$ python3 -q
>>> import numpy as np
>>> from numpy import linalg as LA
>>> np.set_printoptions(precision=4, suppress=True, linewidth=120)
>>> data = np.load("dump.npy")
>>> data
array([[1., 2., 0., 0.],
       [2., 3., 2., 0.],
       [0., 2., 1., 2.],
       [0., 0., 2., 3.]])
>>> out = data / np.sqrt((data ** 2).mean(axis=1, keepdims=True))
>>> LA.matrix_rank(data - data.mean(axis=1, keepdims=True))
np.int64(3)
>>> LA.matrix_rank(out) == LA.matrix_rank(data)
np.True_
>>> LA.norm(out, axis=1)
array([2., 2., 2., 2.])
>>> r0 = np.array([2, -8, 3, -2])
>>> out = data + np.outer(r0, np.eye(4)[0])
>>> round(float(LA.det(out) / LA.det(data)), 4), np.round(1 + LA.solve(data, r0)[0], 4)
(0.4545, np.float64(0.4545))
>>> LA.matrix_rank(out - data)
np.int64(1)
>>> LA.matrix_rank(LA.inv(out) - LA.inv(data), tol=1e-8)
np.int64(1)
>>> vals, V = LA.eigh(data)
>>> vals.sum(), np.trace(data)
(np.float64(8.0), np.float64(8.0))
>>> LA.eigvalsh(data @ data)
array([ 0.1682,  1.9239, 12.8876, 29.0204])
>>> (vals > 1e-8).sum(), (vals < -1e-8).sum()
(np.int64(3), np.int64(1))
>>> np.round(V.T @ V, 4) + 0
array([[1., 0., 0., 0.],
       [0., 1., 0., 0.],
       [0., 0., 1., 0.],
       [0., 0., 0., 1.]])
>>> np.abs(V[:, -1]).round(6).argmax()
np.int64(1)
>>> out = LA.inv(data)
>>> round(float(LA.cond(data)), 4)
13.1368
>>> np.allclose(out, data.T)
False
>>> LA.det(data) * out
array([[-15.,   2.,  12.,  -8.],
       [  2.,  -1.,  -6.,   4.],
       [ 12.,  -6.,  -3.,   2.],
       [ -8.,   4.,   2.,  -5.]])
>>> np.round(LA.inv(out), 4) + 0
array([[1., 2., 0., 0.],
       [2., 3., 2., 0.],
       [0., 2., 1., 2.],
       [0., 0., 2., 3.]])
>>> out
array([[ 1.3636, -0.1818, -1.0909,  0.7273],
       [-0.1818,  0.0909,  0.5455, -0.3636],
       [-1.0909,  0.5455,  0.2727, -0.1818],
       [ 0.7273, -0.3636, -0.1818,  0.4545]])
>>> round(LA.det(data) * LA.det(out), 4)
np.float64(1.0)
>>> X = np.load("x.npy")
>>> X
array([[9, 2, 1],
       [1, 9, 2],
       [2, 1, 9]])
>>> out = np.array([[-1, 0, -2], [0, 1, 0]])
>>> W2 = np.kron(out, X)
>>> W2.shape
(6, 9)
>>> W2
array([[ -9,  -2,  -1,   0,   0,   0, -18,  -4,  -2],
       [ -1,  -9,  -2,   0,   0,   0,  -2, -18,  -4],
       [ -2,  -1,  -9,   0,   0,   0,  -4,  -2, -18],
       [  0,   0,   0,   9,   2,   1,   0,   0,   0],
       [  0,   0,   0,   1,   9,   2,   0,   0,   0],
       [  0,   0,   0,   2,   1,   9,   0,   0,   0]])
>>> m1 = np.abs(np.array([[3, -3, -1, 2], [-3, 0, -3, -3], [2, 2, -3, 1], [2, -2, 0, 2]])) + np.eye(4)
>>> m1 = m1 / m1.sum(axis=1, keepdims=True)
>>> m1
array([[0.4   , 0.3   , 0.1   , 0.2   ],
       [0.3   , 0.1   , 0.3   , 0.3   ],
       [0.2222, 0.2222, 0.4444, 0.1111],
       [0.2857, 0.2857, 0.    , 0.4286]])
>>> O, V = LA.qr(m1[:, :2])[0], LA.qr(m1[:, 2:])[0]
>>> sigma = LA.svd(O.T @ V, compute_uv=False)
>>> (sigma > 0.9).sum()
np.int64(1)
>>> sigma
array([0.9353, 0.1638])
>>> proj = np.triu(np.array([[1, -2, 5, -3], [0, 3, 5, -4], [4, 3, 1, 2], [0, 3, 3, 2]]), 1) + np.eye(4)
>>> out = proj @ m1 @ LA.inv(proj)
>>> np.round(np.trace(out), 4), round(float(np.trace(m1)), 4)
(np.float64(1.373), 1.373)
>>> rng = np.random.default_rng(47)
>>> labels = rng.permutation(4)
>>> labels
array([0, 3, 1, 2])
>>> out = m1[labels][:, labels]
>>> np.diag(out)
array([0.4   , 0.4286, 0.1   , 0.4444])
>>> np.allclose(out, m1)
False
>>> round(LA.det(out), 4), round(LA.det(m1[labels]), 4)
(np.float64(-0.0089), np.float64(-0.0089))
>>> round(np.trace(out), 4)
np.float64(1.373)
>>> E = np.loadtxt("out19.csv", delimiter=",")
>>> E
array([[-4.2795, -2.5978, -2.6726],
       [-2.2064,  8.6301, -0.736 ],
       [ 3.9016, -0.5431, -2.7917],
       [ 1.299 ,  5.5632,  2.2232],
       [ 6.6349, -3.7328,  1.4278],
       [ 5.9356, -0.6729,  1.5342],
       [ 3.1377,  0.3293,  2.6436],
       [-2.2257,  3.0358, -1.8008],
       [-5.945 ,  2.37  , -4.7618],
       [-8.8191,  1.9927, -3.2428],
       [-0.1449,  9.7428, -4.9491],
       [-7.9599,  3.5398, -0.8268],
       [-5.4599,  2.7973,  2.5804],
       [-0.3202, -0.5887, -1.0461],
       [ 0.1114,  6.0382, -2.2167],
       [ 5.6967, -0.4386, -1.9839],
       [ 7.6083, -4.1703, -2.4077]])
>>> d = LA.norm(E[:, None] - E[None], axis=-1)
>>> LA.matrix_rank(d ** 2)
np.int64(5)
>>> np.flatnonzero(d[14] < d.mean() / 2)
array([ 1,  7, 14])
>>> np.unravel_index(d.round(6).argmax(), d.shape)
(np.int64(9), np.int64(16))
>>> x = np.array([3, -5, -3])
>>> LA.norm(E @ x) <= LA.norm(E, 2) * LA.norm(x) + 1e-9
np.True_
>>> cen = (E - E.mean(axis=0)) / E.std(axis=0)
>>> cen.std(axis=0)
array([1., 1., 1.])
>>> c = LA.lstsq(np.delete(cen, 1, axis=1), cen[:, 1])[0]
>>> np.round(1 - np.var(cen[:, 1] - np.delete(cen, 1, axis=1) @ c), 4)
np.float64(0.1832)
>>> labels = E[:, 1] > np.median(E[:, 1])
>>> r0 = E[labels].mean(axis=0) - E[~labels].mean(axis=0)
>>> labels.astype(int)
array([0, 1, 0, 1, 0, 0, 0, 1, 1, 0, 1, 1, 1, 0, 1, 0, 0])
>>> np.round(LA.norm(E[0], 1), 4), np.round(LA.norm(E[0], np.inf), 4)
(np.float64(9.5499), np.float64(4.2795))
>>> np.round(LA.norm(E, 1), 4), np.round(LA.norm(E, np.inf), 4)
(np.float64(71.6858), np.float64(14.8368))
>>> round(LA.norm(E, 2), 4)
np.float64(23.3746)
>>> LA.norm(E, axis=0)
array([20.7583, 17.7606, 10.7616])
>>> K = np.load("test18.npy")
>>> K
array([[12.,  6.,  9.,  9.],
       [ 6.,  7.,  6.,  6.],
       [ 9.,  6., 12.,  9.],
       [ 9.,  6.,  9., 12.]])
>>> # symmetric, so the eigenvalues are real
>>> O, V = LA.qr(data[:, :1])[0], LA.qr(data[:, 1:])[0]
>>> sigma = LA.svd(O.T @ V, compute_uv=False)
>>> np.round(LA.norm(O @ O.T - V @ V.T, 2), 4)
np.float64(1.0)
>>> (sigma > 0.9).sum()
np.int64(1)
>>> sigma
array([0.9719])
>>> out = K[0, 0] * K[1:] - np.outer(K[1:, 0], K[0])
>>> out
array([[ 0., 48., 18., 18.],
       [ 0., 18., 63., 27.],
       [ 0., 18., 27., 63.]])
>>> K[:, 0] / K[0, 0]
array([1.  , 0.5 , 0.75, 0.75])
>>> np.flatnonzero(~out.round(6).any(axis=1))
array([], dtype=int64)
>>> feats = np.load("case11.npy")
>>> feats
array([[ 2, -3,  2,  1],
       [ 1,  2, -3,  2],
       [ 2,  1,  2, -3],
       [-3,  2,  1,  2]])
>>> feats @ np.ones(4)
array([2., 2., 2., 2.])
>>> np.sort(np.abs(np.fft.fft(feats[0]))), np.sort(LA.svd(feats, compute_uv=False))
(array([2., 4., 4., 6.]), array([2., 4., 4., 6.]))
>>> np.fft.fft(feats[0])
array([2.+0.j, 0.+4.j, 6.+0.j, 0.-4.j])
>>> (feats @ feats)[0]
array([ 2, -8, 18, -8])
>>> J = np.array([[40, 0, 7, 7], [8, -16, 3, 2], [2, 8, -37, 9], [2, 4, 4, 34]])
>>> out = J / LA.norm(J, axis=1, keepdims=True)
>>> cov = out @ out.T
>>> LA.norm(out, axis=1)
array([1., 1., 1., 1.])
>>> (cov - 2 * np.eye(4)).round(6).argmax(axis=1)
array([1, 0, 3, 0])
>>> np.argwhere(np.triu(np.abs(cov) > 0.95, 1))
array([], shape=(0, 2), dtype=int64)
>>> np.allclose(J @ J.T, J.T @ J)
False
>>> J @ J
array([[1628,   84,   49,  581],
       [ 202,  288,  -95,  119],
       [  88, -388, 1443,    3],
       [ 188,  104,   14, 1214]])
>>> np.trace(J)
np.int64(21)
>>> x = np.array([0, 0, 0, 0])
>>> np.einsum("ij,j->i", J, x)
array([0, 0, 0, 0])
>>> (J * x).sum(axis=1)
array([0, 0, 0, 0])
>>> np.sign((J @ x).round(6))
array([0, 0, 0, 0])
>>> proj = np.triu(np.array([[-1, 1, 2, 2], [3, -2, 0, -2], [1, 3, -3, 1], [0, 3, 2, -3]]), 1) + np.eye(4)
>>> out = proj @ J @ LA.inv(proj)
>>> np.trace(out), np.trace(J)
(np.float64(21.0), np.int64(21))
>>> out
array([[  56.,  -48., -168.,   55.],
       [   4.,  -28.,  -13., -117.],
       [   4.,    8.,  -41.,   92.],
       [   2.,    2.,    0.,   34.]])
>>> round(LA.det(out), 4)
np.float64(813848.0)
>>> LA.matrix_rank(out)
np.int64(4)
>>> F = np.loadtxt("layer9.csv", delimiter=",")
>>> F
array([[-4.,  3.,  4.],
       [-6.,  5.,  6.],
       [ 0.,  0.,  0.]])
>>> # null space of dimension 1
>>> LA.matrix_power(F, 4)
array([[-14.,  15.,  14.],
       [-30.,  31.,  30.],
       [  0.,   0.,   0.]])
>>> np.sort(np.abs(LA.eigvals(F)))
array([0., 1., 2.])
>>> F @ F
array([[-2.,  3.,  2.],
       [-6.,  7.,  6.],
       [ 0.,  0.,  0.]])
>>> LA.determinant(F)
Traceback (most recent call last):
  File "<python-input-113>", line 1, in <module>
    LA.determinant(F)
    ^^^^^^^^^^^^^^
AttributeError: module 'numpy.linalg' has no attribute 'determinant'
>>> np.allclose(F @ F.T, F.T @ F)
False
>>> np.trace(F)
np.float64(1.0)
>>> proj = np.triu(np.array([[2, -6, 4], [3, -5, 8], [3, 8, -3]]), 1) + np.eye(3)
>>> out = proj @ F @ LA.inv(proj)
>>> LA.matrix_rank(out)
np.int64(2)
>>> np.poly(out)
array([ 1., -1., -2.,  0.])
>>> np.trace(out), np.trace(F)
(np.float64(1.0), np.float64(1.0))
>>> np.allclose(F[:-1].T @ LA.lstsq(F[:-1].T, F[-1])[0], F[-1])
True
>>> LA.lstsq(F[:-1].T, F[-1])[2]
np.int32(2)
>>> F @ LA.pinv(F) @ F
array([[-4.,  3.,  4.],
       [-6.,  5.,  6.],
       [ 0.,  0.,  0.]])
>>> np.abs(np.diag(LA.qr(F)[1])) > 1e-9
array([ True,  True, False])
